In [1]: import numpy as np

In [2]: np.set_printoptions(precision=3, suppress=True, linewidth=100, floatmode="fixed")

In [3]: def rd(a):
   ...:     return np.round(a, 3) + 0
   ...: 

In [4]: M = np.load("a.npy")

In [5]: M
Out[5]: 
array([[ -1.521,  -2.912,  -2.174],
       [  3.038,   1.134,  -0.654],
       [  3.007,   1.750,  -0.664],
       [ -0.165,  -2.561,  -1.722],
       [  2.023,  -0.725,  -0.992],
       [  3.417,   2.539,  -0.528],
       [  0.122,  -2.056,  -1.626],
       [  5.195,   2.314,   0.065],
       [-12.046, -10.761,  -5.682],
       [  4.639,   4.433,  -0.120],
       [  1.705,  -1.633,  -1.098],
       [ -3.598,  -5.095,  -2.866],
       [ -2.004,  -3.269,  -2.335],
       [ 15.711,   6.486,   3.570],
       [  7.510,   1.090,   0.837]])

In [6]: A2 = np.c_[M[:, :2] @ np.array([[2, -2], [2, -1]]), np.array([-1, 0, 0, 2, -2, 1, -2, 2, -1, -1, 2, 0, -1, 2, -2])]

In [7]: rd(A2)
Out[7]: 
array([[ -8.866,   5.954,  -1.000],
       [  8.344,  -7.210,   0.000],
       [  9.514,  -7.764,   0.000],
       [ -5.452,   2.891,   2.000],
       [  2.596,  -3.321,  -2.000],
       [ 11.912,  -9.373,   1.000],
       [ -3.868,   1.812,  -2.000],
       [ 15.018, -12.704,   2.000],
       [-45.614,  34.853,  -1.000],
       [ 18.144, -13.711,  -1.000],
       [  0.144,  -1.777,   2.000],
       [-17.386,  12.291,   0.000],
       [-10.546,   7.277,  -1.000],
       [ 44.394, -37.908,   2.000],
       [ 17.200, -16.110,  -2.000]])

In [8]: rd(np.linalg.norm(np.linalg.qr(M)[0].T @ A2, axis=0) ** 2 / ((A2 ** 2).sum(axis=0) + 1e-12))
Out[8]: array([1.000, 1.000, 0.107])

In [9]: rd(np.linalg.norm(A2 - M @ np.linalg.lstsq(M, A2)[0], axis=0))
Out[9]: array([0.000, 0.000, 5.429])

In [10]: np.linalg.matrix_rank(A2)
Out[10]: np.int64(3)

In [11]: np.linalg.matrix_rank(np.c_[M, A2])
Out[11]: np.int64(4)
